$ python3 -q
>>> import numpy as np
>>> import numpy.linalg as la
>>> np.set_printoptions(suppress=True, linewidth=200)
>>> tidy = lambda a: np.round(a, 3) + 0
>>> A = np.loadtxt("out15.csv", delimiter=",")
>>> A
array([[ 0.034, -1.593,  1.033],
       [-0.442, -7.585,  6.021],
       [-0.319, -4.558,  3.66 ],
       [-0.207, -2.92 ,  2.291],
       [-0.13 ,  1.529, -1.358],
       [ 0.449,  7.608, -5.829],
       [ 0.035, -2.841,  2.295],
       [ 0.142,  1.457, -1.225],
       [-0.429, -5.848,  4.833],
       [ 0.183,  0.033, -0.039],
       [-0.142, -3.109,  2.34 ],
       [ 0.256,  2.941, -2.35 ],
       [ 0.455,  7.558, -5.867],
       [ 0.166,  1.445, -1.29 ],
       [-0.027,  1.373, -1.119]])
>>> W2 = A[[7, 4]].astype(float)
>>> for _ in range(4):
...     labels = la.norm(A[:, None] - W2, axis=-1).argmin(axis=1)
...     W2 = np.array([A[labels == j].mean(axis=0) for j in range(2)])
... 
>>> labels
array([0, 0, 0, 0, 1, 1, 0, 1, 0, 1, 0, 1, 1, 1, 1])
>>> tidy(W2)
array([[-0.21 , -4.065,  3.21 ],
       [ 0.187,  2.993, -2.385]])
>>> np.bincount(labels)
array([7, 8])
>>> proj = A @ la.solve(A.T @ A, A.T)
>>> tidy(la.eigvalsh(proj))
array([0., 0., 0., 0., 0., 0., 0., 0., 0., 0., 0., 0., 1., 1., 1.])
>>> tidy(np.trace(proj))
np.float64(3.0)
>>> W0 = np.load("case14.npy")
>>> W0
array([[ 9, 24],
       [24, 64]])
>>> w, evecs = la.eigh(W0)
>>> x = np.array([2, 3])
>>> np.abs(W0).sum(axis=1).max(), np.abs(w).max()
(np.int64(88), np.float64(73.0))
>>> tidy(evecs * np.maximum(w, 0) @ evecs.T)
array([[ 9., 24.],
       [24., 64.]])
>>> (np.sign(evecs[:, -1].round(6)) == np.sign(evecs[0, -1].round(6))).astype(int)
array([1, 1])
>>> tidy(evecs * np.abs(w) @ evecs.T)
array([[ 9., 24.],
       [24., 64.]])
>>> tidy(la.eigvalsh(W0[1:, 1:]))
array([64.])
>>> w, evecs = la.eigh(W0)
>>> tidy(la.svd(W0, compute_uv=False))
array([73.,  0.])
>>> tidy(evecs @ np.diag(w) @ evecs.T)
array([[ 9., 24.],
       [24., 64.]])
>>> tidy(la.eigvalsh(W0 + 5 * np.eye(2)))
array([ 5., 78.])
>>> np.unique(w.round(6) + 0, return_counts=True)[1]
array([1, 1])
>>> tidy(evecs.T @ evecs)
array([[1., 0.],
       [0., 1.]])
>>> tidy(la.eigvals(W0))
array([ 0., 73.])
>>> np.poly(W0)
array([  1., -73.,   0.])
>>> tidy(la.det(2 * W0)), tidy(la.det(W0))
(np.float64(0.0), np.float64(0.0))
>>> K = np.load("mat.npy")
>>> K
array([[0, 1],
       [1, 0]])
>>> rng = np.random.default_rng(108452)
>>> labels = rng.permutation(2)
>>> B = K[:, labels] * rng.choice([-1, 1], 2)
>>> B
array([[-1,  0],
       [ 0,  1]])
>>> Uu, _, Vh = la.svd(K.T @ B)
>>> Uu @ Vh
array([[ 0.,  1.],
       [-1.,  0.]])
>>> tidy(la.lstsq(K, B)[0])
array([[ 0.,  1.],
       [-1.,  0.]])
>>> labels
array([1, 0])
>>> r0 = np.array([1, 4])
>>> np.polyval(r0, B[1])
array([4, 5])
>>> np.convolve(B[1], r0)
array([0, 1, 4])
>>> np.correlate(B[1], B[0], "full")
array([ 0,  0, -1])
>>> B = la.inv(K)
>>> (np.abs(B) > 1e-9).astype(int)
array([[0, 1],
       [1, 0]])
>>> tidy(la.slogdet(K)[0])
np.float64(-1.0)
>>> tidy(la.svd(K, compute_uv=False))
array([1., 1.])
>>> K.T @ K
array([[1, 0],
       [0, 1]])
>>> tidy(la.pinv(K))
array([[0., 1.],
       [1., 0.]])
>>> tidy(la.eigvals(K).sum().real)
np.float64(0.0)
>>> np.einsum("ii->", K)
np.int64(0)
>>> tidy(la.det(2 * K)), tidy(la.det(K))
(np.float64(-4.0), np.float64(-1.0))
>>> tidy(la.det(K.T))
np.float64(-1.0)
>>> tidy(la.eigvals(K))
array([ 1., -1.])
>>> tidy(la.det(K[::-1]))
np.float64(1.0)
>>> np.einsum("ij,ji->", K, K)
np.int64(2)
>>> np.poly(K)
array([ 1.,  0., -1.])
>>> data = np.array([[-1.0, 5.0, 0.0, 0.0],
...     [5.0, 1.0, 5.0, 0.0],
...     [0.0, 5.0, -3.0, 5.0],
...     [0.0, 0.0, 5.0, 3.0]])
>>> B = np.array([[2, -3], [1, 3], [1, -3], [-1, -2]])
>>> np.einsum("ik,kj->ji", data, B)
array([[  3.,  16.,  -3.,   2.],
       [ 18., -27.,  14., -21.]])
>>> data @ B
array([[  3.,  18.],
       [ 16., -27.],
       [ -3.,  14.],
       [  2., -21.]])
>>> np.einsum("ik,kj->ij", data, B)
array([[  3.,  18.],
       [ 16., -27.],
       [ -3.,  14.],
       [  2., -21.]])
>>> proj = np.triu(np.array([[1, 0, 1, 0], [0, 1, 1, 0], [2, 0, 1, 0], [0, 0, 0, 2]]), 1) + np.eye(4)
>>> B = proj @ data @ la.inv(proj)
>>> tidy(np.poly(B))
array([  1.,   0., -85.,  50., 959.])
>>> proj @ data - data @ proj
array([[ 0.,  5., -7.,  5.],
       [ 0.,  5., -9.,  5.],
       [ 0.,  0., -5.,  0.],
       [ 0.,  0.,  0.,  0.]])
>>> w, evecs = la.eigh(data)
>>> (w > 1e-8).sum(), (w < -1e-8).sum()
(np.int64(2), np.int64(2))
>>> np.unique(w.round(6) + 0, return_counts=True)[1]
array([1, 1, 1, 1])
>>> tidy(evecs @ np.diag(w) @ evecs.T)
array([[-1.,  5.,  0.,  0.],
       [ 5.,  1.,  5.,  0.],
       [ 0.,  5., -3.,  5.],
       [ 0.,  0.,  5.,  3.]])
>>> tidy(la.svd(data, compute_uv=False))
array([8.855, 7.98 , 4.148, 3.272])
>>> tidy(w.sum()), np.trace(data)
(np.float64(0.0), np.float64(0.0))
>>> w, evecs = la.eigh(data)
>>> x = np.array([-3, 0, 0, 2])
>>> tidy(evecs * np.maximum(w, 0) @ evecs.T)
array([[ 1.823,  2.573,  1.047, -0.028],
       [ 2.573,  3.899,  2.126,  1.024],
       [ 1.047,  2.126,  2.176,  2.564],
       [-0.028,  1.024,  2.564,  4.229]])
>>> x @ data @ x
np.float64(3.0)
>>> arr = np.loadtxt("data.csv", delimiter=",")
>>> tidy(arr)
array([[ 1.585,  0.966,  1.14 ],
       [ 0.966,  1.666, -0.305],
       [ 1.14 , -0.305,  1.75 ]])
>>> w, evecs = la.eig(K)
>>> w
array([ 1., -1.])
>>> tidy(np.sort(la.eigvals(la.inv(K))))
array([-1.,  1.])
>>> tidy(np.sort(la.eigvals(K.T)))
array([-1.,  1.])
>>> tidy(np.sort(la.eigvals(K @ K)))
array([1., 1.])
>>> labels = rng.permutation(3)
>>> labels
array([1, 0, 2])
>>> B = arr[labels][:, labels]
>>> tidy(la.det(B)), tidy(la.det(arr[labels]))
(np.float64(0.0), np.float64(0.0))
>>> tidy(B)
array([[ 1.666,  0.966, -0.305],
       [ 0.966,  1.585,  1.14 ],
       [-0.305,  1.14 ,  1.75 ]])
>>> np.trace(B)
np.float64(5.0)
>>> W = np.array([[-6, 2, -2, 2], [1, -4, -9, 5], [8, 5, -4, 8]])
>>> beta = np.array([1, 4, 2, 3])
>>> H = np.maximum(arr @ W + beta, 0)
>>> (H > 0).astype(int)
array([[1, 1, 0, 1],
       [0, 0, 0, 1],
       [1, 1, 0, 1]])
>>> tidy(H)
array([[ 1.582,  9.008,  0.   , 20.122],
       [ 0.   ,  0.   ,  0.   , 10.82 ],
       [ 7.849, 16.25 ,  0.   , 17.753]])
>>> tidy((H > 0).mean(axis=0))
array([0.667, 0.667, 0.   , 1.   ])
>>> W2 = np.array([[0, -8, 3], [9, -6, -9], [7, -8, 4], [-1, -5, 7]])
>>> tidy(H @ W2)
array([[  60.953, -167.317,   64.525],
       [ -10.82 ,  -54.099,   75.739],
       [ 128.493, -249.052,    1.569]])
>>> (H @ W2).round(6).argmax(axis=1)
array([2, 2, 0])
>>> F = np.load("run7.npy")
>>> F
array([[ 4,  6, -6],
       [ 0,  0,  0],
       [ 2,  3, -3],
       [ 2,  3, -3]])
>>> B = F + rng.integers(-2, 3, (4, 1)) @ rng.integers(-2, 3, (1, 3))
>>> B
array([[ 2,  6, -5],
       [ 0,  0,  0],
       [ 6,  3, -5],
       [ 6,  3, -5]])
>>> tidy(la.svd(B - F, compute_uv=False))
array([6.708, 0.   , 0.   ])
>>> B - F
array([[-2,  0,  1],
       [ 0,  0,  0],
       [ 4,  0, -2],
       [ 4,  0, -2]])
>>> rank = la.matrix_rank(F)
>>> rank
np.int64(1)
>>> null = la.svd(F)[2][rank:].T
>>> [int(la.matrix_rank(np.delete(F, i, axis=0))) for i in range(4)]
[1, 1, 1, 1]
>>> null.shape
(3, 2)
>>> la.matrix_rank(F.T @ F), la.matrix_rank(F @ F.T)
(np.int64(1), np.int64(1))
>>> np.allclose(F @ null, 0)
True
>>> tidy(null @ null.T)
array([[ 0.818, -0.273,  0.273],
       [-0.273,  0.591,  0.409],
       [ 0.273,  0.409,  0.591]])
>>> tidy(F @ null)
array([[0., 0.],
       [0., 0.],
       [0., 0.],
       [0., 0.]])
>>> [int(la.matrix_rank(F[:, :j + 1])) for j in range(3)]
[1, 1, 1]
>>> X = np.load("w.npy")
>>> X
array([[4, 0, 4],
       [0, 0, 0],
       [4, 0, 4]])
>>> rank = la.matrix_rank(X)
>>> rank
np.int64(1)
>>> null = la.svd(X)[2][rank:].T
>>> tidy(X @ null)
array([[0., 0.],
       [0., 0.],
       [0., 0.]])
>>> [int(la.matrix_rank(np.delete(X, i, axis=0))) for i in range(3)]
[1, 1, 1]
>>> la.matrix_rank(X.T @ X), la.matrix_rank(X @ X.T)
(np.int64(1), np.int64(1))
>>> [int(la.matrix_rank(X[:i])) for i in range(1, len(X) + 1)]
[1, 1, 1]
>>> tidy(la.eigvals(X).sum().real)
np.float64(8.0)
>>> np.poly(X)
array([ 1., -8.,  0.,  0.])
>>> np.einsum("ii->", X)
np.int64(8)
>>> tidy(la.det(X[::-1]))
np.float64(0.0)
>>> np.kron(np.eye(2, dtype=int), X)
array([[4, 0, 4, 0, 0, 0],
       [0, 0, 0, 0, 0, 0],
       [4, 0, 4, 0, 0, 0],
       [0, 0, 0, 4, 0, 4],
       [0, 0, 0, 0, 0, 0],
       [0, 0, 0, 4, 0, 4]])
>>> Uu, sv, Vh = la.svd(X)
>>> np.argmax(sv[:-1] / (sv[1:] + 1e-6)) + 1
np.int64(1)
>>> B = Uu[:, :1] @ np.diag(sv[:1]) @ Vh[:1]
>>> tidy(np.abs(X - B).max())
np.float64(0.0)
>>> tidy(la.norm(X - B, 2)), tidy(sv[1])
(np.float64(0.0), np.float64(0.0))
>>> Uu, sv, Vh = la.svd(X)
>>> evecs = Vh[:(sv > 1e-8).sum()]
>>> x = X[1] + 5 * X[0] + rng.integers(2) * np.eye(3)[2]
>>> x
array([20.,  0., 20.])
>>> tidy(np.diag(evecs.T @ evecs))
array([0.5, 0. , 0.5])
>>> tidy(la.norm(x - evecs.T @ evecs @ x))
np.float64(0.0)
>>> np.allclose(evecs.T @ evecs @ x, x)
True
>>> la.matrix_rank(np.vstack([X, x]))
np.int64(1)
>>> mat = np.minimum.outer(np.arange(1, 4), np.arange(1, 4)) * 2
>>> mat
array([[2, 2, 2],
       [2, 4, 4],
       [2, 4, 6]])
>>> w, evecs = la.eigh(mat)
>>> tidy(w)
array([ 0.616,  1.286, 10.098])
>>> tidy(la.svd(mat, compute_uv=False))
array([10.098,  1.286,  0.616])
>>> tidy(w.sum()), np.trace(mat)
(np.float64(12.0), np.int64(12))
>>> (w > 1e-8).sum(), (w < -1e-8).sum()
(np.int64(3), np.int64(0))
>>> x = np.array([2, 3, 3])
>>> (mat @ x).argmax()
np.int64(2)
>>> la.norm(mat @ x) <= la.norm(mat, 2) * la.norm(x) + 1e-9
np.True_
>>> mat @ np.eye(3)[2]
array([2., 4., 6.])
>>> (mat * x).sum(axis=1)
array([16, 28, 34])
>>> mat @ np.ones(3)
array([ 6., 10., 12.])
>>> Lm = la.cholesky(mat)
>>> tidy(mat / np.sqrt(np.outer(np.diag(mat), np.diag(mat))))
array([[1.   , 0.707, 0.577],
       [0.707, 1.   , 0.816],
       [0.577, 0.816, 1.   ]])
>>> la.eigvalsh(mat).min() > 0
np.True_
>>> tidy(np.prod(np.diag(Lm)) ** 2), tidy(la.det(mat))
(np.float64(8.0), np.float64(8.0))
